% ipython --no-banner

In [1]: import numpy as np

In [2]: import numpy.linalg as la

In [3]: np.set_printoptions(precision=1, suppress=True, linewidth=100, legacy="1.25")

In [4]: rd = lambda a: np.round(a, 1) + 0

In [5]: arr = np.loadtxt("arr.csv", delimiter=",")

In [6]: arr
Out[6]: 
array([[1. , 0.7, 0.5, 0.3],
       [0.7, 1. , 0.7, 0.5],
       [0.5, 0.7, 1. , 0.7],
       [0.3, 0.5, 0.7, 1. ]])

In [7]: evals, V = la.eigh(arr)

In [8]: rd(la.eigvalsh(arr + 2 * np.eye(4)))
Out[8]: array([2.2, 2.3, 2.8, 4.7])

In [9]: rd(la.svd(arr, compute_uv=False))
Out[9]: array([2.7, 0.8, 0.3, 0.2])

In [10]: rd(V @ np.diag(evals) @ V.T)
Out[10]: 
array([[1. , 0.7, 0.5, 0.3],
       [0.7, 1. , 0.7, 0.5],
       [0.5, 0.7, 1. , 0.7],
       [0.3, 0.5, 0.7, 1. ]])

In [11]: np.unique(evals.round(6) + 0, return_counts=True)[1]
Out[11]: array([1, 1, 1, 1])

In [12]: print(rd(np.abs(V[:, -1])))
[0.5 0.5 0.5 0.5]

In [13]: rd(V.T @ V)
Out[13]: 
array([[1., 0., 0., 0.],
       [0., 1., 0., 0.],
       [0., 0., 1., 0.],
       [0., 0., 0., 1.]])

In [14]: x = np.ones(4)

In [15]: for _ in range(4):
    ...:     x = arr @ x
    ...:     x /= la.norm(x)
    ...:     print(round(x @ arr @ x, 1))
    ...: 
2.7
2.7
2.7
2.7

In [16]: print(rd(la.eigvalsh(arr)[-1]))
2.7

In [17]: O, r_ = la.qr(arr)

In [18]: O.shape, r_.shape
Out[18]: ((4, 4), (4, 4))

In [19]: print(np.trace(O @ O.T))
4.0

In [20]: rd(O @ r_)
Out[20]: 
array([[1. , 0.7, 0.5, 0.3],
       [0.7, 1. , 0.7, 0.5],
       [0.5, 0.7, 1. , 0.7],
       [0.3, 0.5, 0.7, 1. ]])

In [21]: rd(abs(r_[0, 0])), rd(la.norm(arr[:, 0]))
Out[21]: (1.4, 1.4)

In [22]: rd(O.T @ O)
Out[22]: 
array([[1., 0., 0., 0.],
       [0., 1., 0., 0.],
       [0., 0., 1., 0.],
       [0., 0., 0., 1.]])

In [23]: print(rd(O))
[[-0.7  0.7  0.   0.1]
 [-0.5 -0.5  0.7 -0.1]
 [-0.4 -0.4 -0.6 -0.6]
 [-0.2 -0.4 -0.4  0.8]]

In [24]: print(np.allclose(r_.T @ r_, arr.T @ arr))
True

In [25]: Y = np.array([[-2, 1], [2, -2]])

In [26]: basis = np.kron(Y, arr)

In [27]: basis
Out[27]: 
array([[-2. , -1.4, -1. , -0.6,  1. ,  0.7,  0.5,  0.3],
       [-1.4, -2. , -1.4, -1. ,  0.7,  1. ,  0.7,  0.5],
       [-1. , -1.4, -2. , -1.4,  0.5,  0.7,  1. ,  0.7],
       [-0.6, -1. , -1.4, -2. ,  0.3,  0.5,  0.7,  1. ],
       [ 2. ,  1.4,  1. ,  0.6, -2. , -1.4, -1. , -0.6],
       [ 1.4,  2. ,  1.4,  1. , -1.4, -2. , -1.4, -1. ],
       [ 1. ,  1.4,  2. ,  1.4, -1. , -1.4, -2. , -1.4],
       [ 0.6,  1. ,  1.4,  2. , -0.6, -1. , -1.4, -2. ]])

In [28]: la.matrix_rank(basis)
Out[28]: 8

In [29]: basis.shape
Out[29]: (8, 8)

In [30]: feats = np.load("sample10.npy")

In [31]: feats
Out[31]: 
array([[ 0,  0,  0],
       [-2,  0,  0],
       [ 0,  0,  0]])

In [32]: # column 0 is much longer than the rest

In [33]: rk = la.matrix_rank(feats)

In [34]: print(rk)
1

In [35]: null = la.svd(feats)[2][rk:].T

In [36]: la.matrix_rank(feats.T @ feats), la.matrix_rank(feats @ feats.T)
Out[36]: (1, 1)

In [37]: [int(la.matrix_rank(feats[:i])) for i in range(1, len(feats) + 1)]
Out[37]: [0, 1, 1]

In [38]: print(np.allclose(feats @ null, 0))
True

In [39]: null.shape
Out[39]: (3, 2)

In [40]: print(feats @ null)
[[0. 0.]
 [0. 0.]
 [0. 0.]]

In [41]: U, sigma, Vt = la.svd(feats)

In [42]: sigma
Out[42]: array([2., 0., 0.])

In [43]: Y = U[:, :1] @ np.diag(sigma[:1]) @ Vt[:1]

In [44]: print(np.abs(feats - Y).max())
0.0

In [45]: U, sigma, Vt = la.svd(feats)

In [46]: V = Vt[:(sigma > 1e-8).sum()]

In [47]: rng = np.random.default_rng(213215)

In [48]: x = feats[0] + 5 * feats[1] + rng.integers(2) * np.eye(3)[1]

In [49]: print(x)
[-10.   0.   0.]

In [50]: print(V.T @ V)
[[1. 0. 0.]
 [0. 0. 0.]
 [0. 0. 0.]]

In [51]: x = np.array([1, 2, 2])

In [52]: print(la.norm(feats @ x) <= la.norm(feats, 2) * la.norm(x) + 1e-9)
True

In [53]: print(np.sign((feats @ x).round(6)))
[ 0 -1  0]

In [54]: np.einsum("ij,j->i", feats, x)
Out[54]: array([ 0, -2,  0])

In [55]: K = np.load("test16.npy")

In [56]: print(K)
[[ -5.5  -7.1   5.4]
 [ -1.9  -2.5   2. ]
 [  1.    1.3  -1. ]
 [  2.3   3.1  -2.1]
 [ -1.   -1.5   1. ]
 [ -3.2  -4.5   3.3]
 [ -1.1  -1.5   1.1]
 [ -5.2  -7.1   5.4]
 [ -1.5  -2.    1.5]
 [ -2.1  -2.5   2. ]
 [ -3.5  -4.8   3.5]
 [  2.2   2.9  -2.2]
 [  1.    1.3  -1.1]
 [  1.3   1.7  -1.3]
 [  0.4   0.7  -0.1]
 [  1.6   2.1  -1.7]
 [ -0.3  -0.3   0.6]
 [ -1.3  -1.8   1.4]
 [ -1.7  -2.4   1.8]
 [ -6.3  -8.2   6.3]
 [ -7.7 -10.4   7.8]
 [ -2.6  -3.3   2.7]
 [ -4.2  -5.6   4.1]
 [ -0.9  -1.3   0.9]
 [ -1.8  -2.6   2.1]]

In [57]: Xs = (K - K.mean(axis=0)) / K.std(axis=0)

In [58]: np.argwhere(np.abs(Xs) > 2)
Out[58]: 
array([[20,  0],
       [20,  1],
       [20,  2]])

In [59]: rd(Xs.std(axis=0))
Out[59]: array([1., 1., 1.])

In [60]: beta = la.lstsq(np.delete(Xs, 2, axis=1), Xs[:, 2])[0]

In [61]: rd(1 - np.var(Xs[:, 2] - np.delete(Xs, 2, axis=1) @ beta))
Out[61]: 1.0
